$ python -q
>>> import numpy as np
>>> np.set_printoptions(precision=4, suppress=True, linewidth=100)
>>> tidy = lambda a: np.round(a, 4) + 0
>>> m1 = np.load("mat.npy")
>>> print(m1)
[[ 3 -6  3]
 [-2 -6  3]
 [ 2  6 -3]]
>>> print(tidy(np.abs(np.linalg.eigvals(m1)).max()))
10.3485
>>> print(tidy(np.sort(np.abs(np.linalg.eigvals(m1)))))
[ 0.      4.3485 10.3485]
>>> print(np.allclose(m1 @ m1.T, m1.T @ m1))
False
>>> print((m1 - m1.T) / 2)
[[ 0.  -2.   0.5]
 [ 2.   0.  -1.5]
 [-0.5  1.5  0. ]]
>>> print(np.linalg.matrix_power(m1, 2))
[[ 27  36 -18]
 [ 12  66 -33]
 [-12 -66  33]]
>>> print(np.trace(m1))
-6
>>> np.linalg.determinant(m1)
Traceback (most recent call last):
  File "<python-input-11>", line 1, in <module>
    np.linalg.determinant(m1)
    ^^^^^^^^^^^^^^^^^^^^^
AttributeError: module 'numpy.linalg' has no attribute 'determinant'
>>> print(np.allclose(m1, m1.T))
False
>>> print(np.unique(m1.round(6), axis=0).shape)
(3, 3)
>>> print(np.abs(np.diag(np.linalg.qr(m1)[1])) > 1e-9)
[ True  True False]
>>> F = np.loadtxt("arr.csv", delimiter=",")
>>> print(tidy(F))
[[0.5    0.1667 0.3333]
 [0.6    0.2    0.2   ]
 [0.2222 0.3333 0.4444]]
>>> B = np.array([[0, -1, -2], [-2, 1, 1]])
>>> W2 = np.kron(B, F)
>>> print(tidy(W2))
[[ 0.      0.      0.     -0.5    -0.1667 -0.3333 -1.     -0.3333 -0.6667]
 [ 0.      0.      0.     -0.6    -0.2    -0.2    -1.2    -0.4    -0.4   ]
 [ 0.      0.      0.     -0.2222 -0.3333 -0.4444 -0.4444 -0.6667 -0.8889]
 [-1.     -0.3333 -0.6667  0.5     0.1667  0.3333  0.5     0.1667  0.3333]
 [-1.2    -0.4    -0.4     0.6     0.2     0.2     0.6     0.2     0.2   ]
 [-0.4444 -0.6667 -0.8889  0.2222  0.3333  0.4444  0.2222  0.3333  0.4444]]
>>> print(np.linalg.matrix_rank(W2))
6
>>> mat = np.array([[0, 2, 0, 0, 0, 0],
...     [2, 2, 0, 0, 0, 0],
...     [2, 2, 0, 0, 0, 0],
...     [0, 0, 0, 2, 0, 0],
...     [0, 0, 2, 2, 0, 0],
...     [0, 0, 2, 2, 0, 0],
...     [0, 0, 0, 0, 0, 2],
...     [0, 0, 0, 0, 2, 2],
...     [0, 0, 0, 0, 2, 2]])
>>> rng = np.random.default_rng(69958)
>>> B = mat + rng.integers(-2, 3, (9, 3)) @ rng.integers(-2, 3, (3, 6))
>>> print(B)
[[ 2  4 -2 -2  2  0]
 [-6 -2 -4  4 -4  6]
 [ 1  5 -2  3 -3  0]
 [-1 -1  1  3 -1  0]
 [ 6  6  8  4 -2 -8]
 [-1  3  3  7 -5 -2]
 [ 3 -1  3 -3  3  0]
 [-2 -4 -4 -4  6  7]
 [-6 -4 -6  0  2  9]]
>>> print(B - mat)
[[ 2  2 -2 -2  2  0]
 [-8 -4 -4  4 -4  6]
 [-1  3 -2  3 -3  0]
 [-1 -1  1  1 -1  0]
 [ 6  6  6  2 -2 -8]
 [-1  3  1  5 -5 -2]
 [ 3 -1  3 -3  3 -2]
 [-2 -4 -4 -4  4  5]
 [-6 -4 -6  0  0  7]]
>>> print(np.linalg.matrix_rank(B - mat, tol=1e-8))
3
>>> print(tidy(np.linalg.svd(B - mat, compute_uv=False)))
[22.5597 14.0751  5.4727  0.      0.      0.    ]
>>> print(np.abs(B - mat).sum(axis=1))
[10 30 12  5 30 17 15 23 23]
>>> print(np.count_nonzero(mat))
15
>>> print(tidy(np.linalg.norm(mat)))
7.746
>>> print(np.linalg.matrix_rank(mat))
6
>>> Q, Rm = np.linalg.qr(mat)
>>> print(tidy(Rm))
[[-2.8284 -2.8284  0.      0.      0.      0.    ]
 [ 0.      2.      0.      0.      0.      0.    ]
 [ 0.      0.     -2.8284 -2.8284  0.      0.    ]
 [ 0.      0.      0.     -2.      0.      0.    ]
 [ 0.      0.      0.      0.     -2.8284 -2.8284]
 [ 0.      0.      0.      0.      0.     -2.    ]]
>>> print(tidy(Q @ Rm))
[[0. 2. 0. 0. 0. 0.]
 [2. 2. 0. 0. 0. 0.]
 [2. 2. 0. 0. 0. 0.]
 [0. 0. 0. 2. 0. 0.]
 [0. 0. 2. 2. 0. 0.]
 [0. 0. 2. 2. 0. 0.]
 [0. 0. 0. 0. 0. 2.]
 [0. 0. 0. 0. 2. 2.]
 [0. 0. 0. 0. 2. 2.]]
>>> print(tidy(np.abs(np.diag(Rm))))
[2.8284 2.     2.8284 2.     2.8284 2.    ]
>>> print(np.trace(Q @ Q.T))
6.0
>>> print(Q.shape, Rm.shape)
(9, 6) (6, 6)
>>> print(np.allclose(Rm.T @ Rm, mat.T @ mat))
True
>>> f = np.array([8, 5, 6])
>>> print(np.convolve(mat[6], f))
[ 0  0  0  0  0 16 10 12]
>>> print(np.array([np.convolve(row, f, "same") for row in mat]))
[[16 10 12  0  0  0]
 [26 22 12  0  0  0]
 [26 22 12  0  0  0]
 [ 0  0 16 10 12  0]
 [ 0 16 26 22 12  0]
 [ 0 16 26 22 12  0]
 [ 0  0  0  0 16 10]
 [ 0  0  0 16 26 22]
 [ 0  0  0 16 26 22]]
>>> f = np.array([-4, 8, -9])
>>> feats = np.array([np.roll(f, i) for i in range(3)])
>>> print(feats)
[[-4  8 -9]
 [-9 -4  8]
 [ 8 -9 -4]]
>>> print(np.allclose(feats @ feats.T, feats.T @ feats))
True
>>> print(feats @ (-1.0) ** np.arange(3))
[-21.   3.  13.]
>>> print(tidy(np.sort(np.abs(np.fft.fft(feats[0])))), tidy(np.sort(np.linalg.svd(feats, compute_uv=False))))
[ 5.     15.1327 15.1327] [ 5.     15.1327 15.1327]
>>> w1 = np.array([[1, 3, 0, -2, 0, 2], [-2, 0, 2, 1, 1, -3], [2, 2, -3, -2, -1, -1]])
>>> coef = np.array([-2, 0, 3, -2, 1, 0])
>>> act = np.maximum(feats @ w1 + coef, 0)
>>> print(np.linalg.matrix_rank(act))
3
>>> print(tidy((act > 0).mean(axis=0)))
[0.6667 0.3333 0.3333 0.3333 0.3333 0.3333]
>>> W2 = np.array([[2, 4, 1], [2, 0, 3], [1, 0, 4], [2, 4, 0], [1, 0, 0], [1, 0, 3]])
>>> print(act @ W2)
[[128 128 184]
 [ 26  52  13]
 [111  64 205]]
>>> print(w1 @ W2)
[[ 6 -4 16]
 [-2 -4 -3]
 [-1  0 -7]]
>>> print((act @ W2).round(6).argmax(axis=1))
[2 1 2]
>>> f = np.array([3, 3, -3])
>>> B = feats + np.outer(f, np.eye(3)[1])
>>> print(tidy(np.linalg.det(B) / np.linalg.det(feats)), tidy(1 + np.linalg.solve(feats, f)[1]))
0.9921 0.9921
>>> print(np.linalg.matrix_rank(np.linalg.inv(B) - np.linalg.inv(feats), tol=1e-8))
1
>>> print(tidy(np.poly(feats)))
[   1.   12.  264. 1145.]
>>> print(np.kron(np.eye(2, dtype=int), feats))
[[-4  8 -9  0  0  0]
 [-9 -4  8  0  0  0]
 [ 8 -9 -4  0  0  0]
 [ 0  0  0 -4  8 -9]
 [ 0  0  0 -9 -4  8]
 [ 0  0  0  8 -9 -4]]
>>> print(np.einsum("ii->", feats))
-12
>>> print(tidy(np.linalg.det(2 * feats)), tidy(np.linalg.det(feats)))
-9160.0 -1145.0
>>> print(tidy(np.linalg.eigvals(feats).sum().real))
-12.0
>>> arr = np.array([[5, 0, 4], [1, -2, 5], [4, 1, 5]])
>>> print(arr)
[[ 5  0  4]
 [ 1 -2  5]
 [ 4  1  5]]
>>> f, g = arr[1], arr[2]
>>> print(f @ g)
27
>>> pr = (f @ g) / (f @ f) * f
>>> print(tidy(np.linalg.norm(f + g) ** 2 + np.linalg.norm(f - g) ** 2))
144.0
>>> print(np.outer(f, g))
[[  4   1   5]
 [ -8  -2 -10]
 [ 20   5  25]]
>>> print(g - pr)
[3.1 2.8 0.5]
>>> print(pr)
[ 0.9 -1.8  4.5]
>>> print(tidy(arr.mean(axis=0)))
[ 3.3333 -0.3333  4.6667]
>>> print(np.count_nonzero(arr))
8
>>> print(np.linalg.matrix_rank(arr))
3
>>> print(arr.shape)
(3, 3)
>>> print(np.diff(arr, axis=0))
[[-4 -2  1]
 [ 3  3  0]]
>>> print(np.abs(arr).max())
5
>>> print(arr.sum(axis=0))
[10 -1 14]
>>> arr[:, 3]
Traceback (most recent call last):
  File "<python-input-82>", line 1, in <module>
    arr[:, 3]
    ~~~^^^^^^
IndexError: index 3 is out of bounds for axis 1 with size 3
